% ipython --no-banner

In [1]: import numpy as np

In [2]: import numpy.linalg as la

In [3]: np.set_printoptions(precision=1, suppress=True, linewidth=120, sign=" ")

In [4]: F = np.load("dump.npy")

In [5]: F
Out[5]: 
array([[ 0.,  0.,  0.],
       [ 4.,  4.,  2.],
       [-4., -4., -2.]])

In [6]: np.einsum("ij,ji->", F, F)
Out[6]: np.float64(4.0)

In [7]: print(np.kron(np.eye(2, dtype=int), F))
[[ 0.  0.  0.  0.  0.  0.]
 [ 4.  4.  2.  0.  0.  0.]
 [-4. -4. -2. -0. -0. -0.]
 [ 0.  0.  0.  0.  0.  0.]
 [ 0.  0.  0.  4.  4.  2.]
 [-0. -0. -0. -4. -4. -2.]]

In [8]: la.eigvals(F)
Out[8]: array([ 0.,  2.,  0.])

In [9]: round(float(la.det(F.T)), 1)
Out[9]: 0.0

In [10]: round(float(la.det(2 * F)), 1), round(la.det(F), 1)
Out[10]: (0.0, np.float64(0.0))

In [11]: K = np.load("test4.npy")

In [12]: K
Out[12]: 
array([[-12.5,  -9. ,  29.1],
       [  6.9,  31. , -22.9],
       [-12.1,  -9. ,  28.2],
       [-38.5, -33.2, -30.7],
       [  4.7,  30.3, -23.7],
       [  7.1,  28.5, -24.9],
       [-13. , -10. ,  30.1],
       [-11.5,  -8.4,  29.9],
       [-11.6,  -8.1,  29.8],
       [  6.9,  30.2, -24.8],
       [  5.6,  30.3, -23. ],
       [  7.6,  31.3, -23.9],
       [  3.7,  30.3, -23.1],
       [-39.6, -32.7, -28.4],
       [-39.1, -33.6, -30.9],
       [-11.5, -10.8,  29.2],
       [-11.1,  -9.9,  30.5],
       [  5.9,  29.5, -26.2],
       [-38.6, -33.8, -29.9],
       [  6.9,  29.1, -23. ],
       [-39.8, -33.8, -29.4]])

In [13]: Z = K[[14, 10]].astype(float)

In [14]: for _ in range(6):
    ...:     lab = la.norm(K[:, None] - Z, axis=-1).argmin(axis=1)
    ...:     Z = np.array([K[lab == j].mean(axis=0) for j in range(2)])
    ...: 

In [15]: lab
Out[15]: array([ 1,  1,  1,  0,  1,  1,  1,  1,  1,  1,  1,  1,  1,  0,  0,  1,  1,  1,  0,  1,  0])

In [16]: np.abs(Z[1] - Z[0]).argmax()
Out[16]: np.int64(1)

In [17]: Xs = (K - K.mean(axis=0)) / K.std(axis=0)

In [18]: np.argwhere(np.abs(Xs) > 2)
Out[18]: array([], shape=(0, 2), dtype=int64)

In [19]: beta = la.lstsq(np.delete(Xs, 2, axis=1), Xs[:, 2])[0]

In [20]: np.abs(beta).argmax()
Out[20]: np.int64(1)

In [21]: round(float(1 - np.var(Xs[:, 2] - np.delete(Xs, 2, axis=1) @ beta)), 1)
Out[21]: 0.9

In [22]: Q, vecs = la.qr(K[:, :1])[0], la.qr(K[:, 1:])[0]

In [23]: sig = la.svd(Q.T @ vecs, compute_uv=False)

In [24]: print(np.degrees(np.arccos(sig.clip(0, 1))))
[ 29.7]

In [25]: u = np.array([0, 2, 2, 1])

In [26]: data = u[np.abs(np.subtract.outer(np.arange(4), np.arange(4)))]

In [27]: data
Out[27]: 
array([[ 0,  2,  2,  1],
       [ 2,  0,  2,  2],
       [ 2,  2,  0,  2],
       [ 1,  2,  2,  0]])

In [28]: evals, vecs = la.eigh(data)

In [29]: x = np.array([-3, 3, -1, 0])

In [30]: round(x @ data @ x / (x @ x), 1), np.round(evals[0], 1), np.round(evals[-1], 1)
Out[30]: (np.float64(-1.9), np.float64(-2.5), np.float64(5.5))

In [31]: (np.sign(vecs[:, -1].round(6)) == np.sign(vecs[0, -1].round(6))).astype(int)
Out[31]: array([ 1,  1,  1,  1])

In [32]: x @ data @ x
Out[32]: np.int64(-36)

In [33]: vecs * np.abs(evals) @ vecs.T
Out[33]: 
array([[ 2.4,  0.7,  0.7,  1.4],
       [ 0.7,  3.1,  1.1,  0.7],
       [ 0.7,  1.1,  3.1,  0.7],
       [ 1.4,  0.7,  0.7,  2.4]])

In [34]: feats = np.load("arr.npy")

In [35]: feats
Out[35]: 
array([[ 1,  0,  5],
       [ 0,  8,  0],
       [ 3,  0,  1]])

In [36]: np.allclose(feats @ feats.T, feats.T @ feats)
Out[36]: False

In [37]: (feats - feats.T) / 2
Out[37]: 
array([[ 0.,  0.,  1.],
       [ 0.,  0.,  0.],
       [-1.,  0.,  0.]])

In [38]: rng = np.random.default_rng(551)

In [39]: lab = rng.permutation(3)

In [40]: lab
Out[40]: array([ 2,  0,  1])

In [41]: A2 = feats[lab][:, lab]

In [42]: np.sort(np.abs(la.eigvals(A2)))
Out[42]: array([ 2.9,  4.9,  8. ])

In [43]: print(A2)
[[ 1  3  0]
 [ 5  1  0]
 [ 0  0  8]]

In [44]: round(float(la.det(A2)), 1), round(float(la.det(feats[lab])), 1)
Out[44]: (-112.0, -112.0)

In [45]: def softmax(z):
    ...:     e = np.exp(z - z.max(axis=-1, keepdims=True))
    ...:     return e / e.sum(axis=-1, keepdims=True)
    ...: 

In [46]: np.round(softmax(feats[1] + 4), 1) + 0
Out[46]: array([ 0.,  1.,  0.])

In [47]: np.round(softmax(feats[1]), 1) + 0
Out[47]: array([ 0.,  1.,  0.])

In [48]: softmax(feats).sum(axis=1)
Out[48]: array([ 1.,  1.,  1.])

In [49]: S = feats @ feats.T / np.sqrt(3)

In [50]: np.round(softmax(S + np.triu(np.full(S.shape, -np.inf), 1)), 1) + 0
Out[50]: 
array([[ 1. ,  0. ,  0. ],
       [ 0. ,  1. ,  0. ],
       [ 0.2,  0. ,  0.8]])

In [51]: softmax(S).round(6).argmax(axis=1)
Out[51]: array([ 0,  1,  2])

In [52]: np.round(softmax(S), 1) + 0
Out[52]: 
array([[ 1. ,  0. ,  0. ],
       [ 0. ,  1. ,  0. ],
       [ 0.2,  0. ,  0.8]])

In [53]: A2 = feats + rng.integers(-2, 3, (3, 2)) @ rng.integers(-2, 3, (2, 3))

In [54]: print(A2)
[[-1 -1  5]
 [ 2  9  0]
 [ 5  1  1]]

In [55]: np.round(la.svd(A2 - feats, compute_uv=False), 1) + 0
Out[55]: array([ 3.9,  0. ,  0. ])

In [56]: x = np.array([2, -2, -3, 3])

In [57]: a = np.maximum(data @ x, 0)

In [58]: np.maximum(data @ x, 0) - np.maximum(-data @ x, 0)
Out[58]: array([-7,  4,  6, -8])

In [59]: data * (a > 1e-9)[:, None]
Out[59]: 
array([[ 0,  0,  0,  0],
       [ 2,  0,  2,  2],
       [ 2,  2,  0,  2],
       [ 0,  0,  0,  0]])

In [60]: a
Out[60]: array([ 0,  4,  6,  0])

In [61]: data.T @ a
Out[61]: array([ 20,  12,   8,  20])

In [62]: np.tanh(data @ x)
Out[62]: array([-1.,  1.,  1., -1.])

In [63]: A = np.load("block15.npy")

In [64]: A
Out[64]: 
array([[ 1., -1.,  0.],
       [-1.,  0., -1.],
       [ 0., -1.,  2.]])

In [65]: w1 = np.array([[2, 2, -2, 0, 1, -1], [-1, -1, -2, 0, 0, 1], [0, 1, -1, 2, -1, 1]])

In [66]: beta = np.array([0, -2, 0, 2, 3, 3])

In [67]: hid = np.maximum(A @ w1 + beta, 0)

In [68]: print(la.matrix_rank(hid))
3

In [69]: Z = np.array([[-2, 0], [-1, 0], [-2, 0], [0, -1], [0, -1], [1, -1]])

In [70]: (hid @ Z).round(6).argmax(axis=1)
Out[70]: array([ 0,  0,  0])

In [71]: hid @ Z
Out[71]: 
array([[ -6.,  -7.],
       [ -3.,  -6.],
       [  1., -11.]])

In [72]: w1 @ Z
Out[72]: 
array([[-3,  0],
       [ 8, -1],
       [ 2, -2]])

In [73]: A2 = np.array([[1, 1], [1, 1]])

In [74]: Z = np.kron(A2, A)

In [75]: round(float(la.norm(Z, 2)), 1), round(la.norm(A2, 2) * la.norm(A, 2), 1)
Out[75]: (5.1, np.float64(5.1))

In [76]: evals, vecs = la.eigh(A)

In [77]: la.eigvalsh(A @ A)
Out[77]: array([ 0.8,  1.8,  6.4])

In [78]: evals.sum(), np.trace(A)
Out[78]: (np.float64(3.0), np.float64(3.0))

In [79]: np.abs(vecs[:, -1]).round(6).argmax()
Out[79]: np.int64(2)

In [80]: mat = np.array([[23, 0, 1, 3], [-1, 78, -3, -2], [-3, -3, -18, -1], [-1, 0, -1, 80]])

In [81]: Q = mat.astype(float).copy()

In [82]: for j in range(4):
    ...:     Q[:, j] -= Q[:, :j] @ (Q[:, :j].T @ Q[:, j])
    ...:     Q[:, j] /= la.norm(Q[:, j])
    ...: 

In [83]: np.round(Q.T @ mat, 1) + 0
Out[83]: 
array([[23.2, -3. ,  3.5, -0.3],
       [ 0. , 78. , -2.2, -2. ],
       [ 0. ,  0. , 17.8, -3.2],
       [ 0. ,  0. ,  0. , 80. ]])

In [84]: Q.round(1) + 0
Out[84]: 
array([[ 1. ,  0. , -0.1,  0. ],
       [ 0. ,  1. ,  0. ,  0. ],
       [-0.1,  0. , -1. , -0.1],
       [ 0. ,  0. ,  0. ,  1. ]])

In [85]: print(np.round(Q.T @ Q, 1) + 0)
[[ 1.  0.  0.  0.]
 [ 0.  1.  0.  0.]
 [ 0.  0.  1.  0.]
 [ 0.  0.  0.  1.]]

In [86]: evals, vecs = la.eig(mat)

In [87]: print(np.sort(la.eigvals(mat @ mat)))
[  325.    527.8  6104.2  6388. ]

In [88]: lab = rng.permutation(4)

In [89]: A2 = mat[:, lab] * rng.choice([-1, 1], 4)

In [90]: A2
Out[90]: 
array([[  0,  -3, -23,  -1],
       [-78,   2,   1,   3],
       [  3,   1,   3,  18],
       [  0, -80,   1,   1]])

In [91]: left, _, Vh = la.svd(mat.T @ A2)

In [92]: np.round(la.lstsq(mat, A2)[0], 1) + 0
Out[92]: 
array([[ 0.,  0., -1.,  0.],
       [-1.,  0.,  0.,  0.],
       [ 0.,  0.,  0., -1.],
       [ 0., -1.,  0.,  0.]])

In [93]: sig = 10 * 0.7 ** np.arange(3)

In [94]: Q, _ = la.qr(np.array([[0.1, -0.9, -1.1], [-0.6, 2.1, -0.7], [0.4, -2.5, 0.6]]))

In [95]: J = rng.normal(size=(25, 3)) * sig @ Q

In [96]: J
Out[96]: 
array([[  2. , -12.4,  -2.5],
       [  1.7,  -6.6,   5. ],
       [ -0.7,   0.8,   0.9],
       [  3.6,   8.6,  -1.7],
       [  1.6,  -0.1,   1.6],
       [-11.3,   1.7,  -5.9],
       [ -2.3, -13.7, -12.8],
       [  2.3,  -6.6,  -1.4],
       [  4.6,   4. ,   8.3],
       [  3.3,   0.6,   5.4],
       [ -8.6,  -0.7,  -5.7],
       [  2. ,   9.7,  11. ],
       [  2.6,  -3.4,  10.3],
       [  0.8,   3.1, -18.6],
       [ -9.3, -10.5, -17.8],
       [  2.4,   2.1,   2. ],
       [  2.7,   6.2,   2.3],
       [-10.4,  -3.2,  -5.6],
       [ -6.1,  -0.8,  13.7],
       [ -4.8,   5.8,  20.1],
       [  4. ,  -3.3,   1.2],
       [ -0.6,  12. ,  13.2],
       [  0.4,   1. ,  -3.9],
       [  9.6,   6. ,   6.2],
       [  9.6, -14.4,  -2.4]])

In [97]: Xs = (J - J.mean(axis=0)) / J.std(axis=0)

In [98]: Xs.std(axis=0)
Out[98]: array([ 1.,  1.,  1.])

In [99]: beta = la.lstsq(np.delete(Xs, 2, axis=1), Xs[:, 2])[0]

In [100]: np.abs(beta).argmax()
Out[100]: np.int64(1)

In [101]: P = J @ la.solve(J.T @ J, J.T)

In [102]: round(np.trace(P), 1)
Out[102]: np.float64(3.0)

In [103]: P @ J[:, 0]
Out[103]: 
array([  2. ,   1.7,  -0.7,   3.6,   1.6, -11.3,  -2.3,   2.3,   4.6,   3.3,  -8.6,   2. ,   2.6,   0.8,  -9.3,   2.4,
         2.7, -10.4,  -6.1,  -4.8,   4. ,  -0.6,   0.4,   9.6,   9.6])

In [104]: np.round(la.eigvalsh(P), 1) + 0
Out[104]: 
array([ 0.,  0.,  0.,  0.,  0.,  0.,  0.,  0.,  0.,  0.,  0.,  0.,  0.,  0.,  0.,  0.,  0.,  0.,  0.,  0.,  0.,  0.,
        1.,  1.,  1.])

In [105]: print(la.matrix_rank(np.eye(25) - P))
22

In [106]: print(np.allclose(P @ P, P))
True

In [107]: E = np.load("layer0.npy")

In [108]: E
Out[108]: 
array([[ 1. ,  0.7,  0.5,  0.3],
       [ 0.7,  1. ,  0.7,  0.5],
       [ 0.5,  0.7,  1. ,  0.7],
       [ 0.3,  0.5,  0.7,  1. ]])

In [109]: u = np.array([2, 8, 3])

In [110]: np.cross(E[0, :3], E[3, :3])
Out[110]: array([ 0.2, -0.5,  0.3])

In [111]: np.correlate(E[0], E[3], "full")
Out[111]: array([ 1. ,  1.4,  1.5,  1.3,  0.7,  0.3,  0.1])

In [112]: np.convolve(E[0], u)
Out[112]: array([ 2. ,  9.4,  9.6,  6.7,  3.9,  0.9])

In [113]: evals, vecs = la.eig(E)

In [114]: np.sort(la.eigvals(E.T))
Out[114]: array([ 0.2,  0.3,  0.8,  2.7])
